$ python3 -q
>>> import numpy as np
>>> np.set_printoptions(precision=2, suppress=True, linewidth=100, sign=" ")
>>> M = np.array([[-13.44, 2.75, -9.77],
...     [-1.75, -1.43, -2.01],
...     [-1.09, -1.56, -1.39],
...     [-0.81, -1.53, -1.07],
...     [-0.8, -1.52, -1.06],
...     [-0.11, -0.29, -0.12],
...     [-0.05, -0.14, -0.06],
...     [0.36, 0.8, 0.32],
...     [0.94, 1.8, 0.72],
...     [2.01, 3.22, 1.36],
...     [3.94, 5.19, 2.42],
...     [5.95, 6.86, 3.46],
...     [6.04, 6.93, 3.51],
...     [6.57, 7.33, 3.78],
...     [32.64, 20.42, 16.56],
...     [46.97, 25.65, 23.5]])
>>> Xs = M - M.mean(axis=0)
>>> vecs = np.linalg.svd(Xs)[2][:1]
>>> A2 = Xs - Xs @ vecs.T @ vecs
>>> round(np.linalg.norm(A2) / np.linalg.norm(Xs), 2)
np.float64(0.15)
>>> np.cov(Xs @ vecs.T, rowvar=False)
array( 321.1)
>>> np.linalg.norm(A2, axis=1).round(6).argmax()
np.int64(0)
>>> (Xs @ vecs.T).std(axis=0)
array([ 17.35])
>>> W0 = np.load("x.npy")
>>> W0
array([[22,  0,  3,  1],
       [ 0, 33,  3,  3],
       [ 1, -3, 20,  3],
       [-2,  0, -1, 29]])
>>> vec = np.array([1, -3, -1, 2])
>>> print(np.sign((W0 @ vec).round(6)))
[ 1 -1 -1  1]
>>> W0 * vec
array([[ 22,   0,  -3,   2],
       [  0, -99,  -3,   6],
       [  1,   9, -20,   6],
       [ -2,   0,   1,  58]])
>>> print(W0 @ (2 * vec))
[  42 -192   -8  114]
>>> np.einsum("ij,j->i", W0, vec)
array([ 21, -96,  -4,  57])
>>> (W0 @ vec).argmax()
np.int64(3)
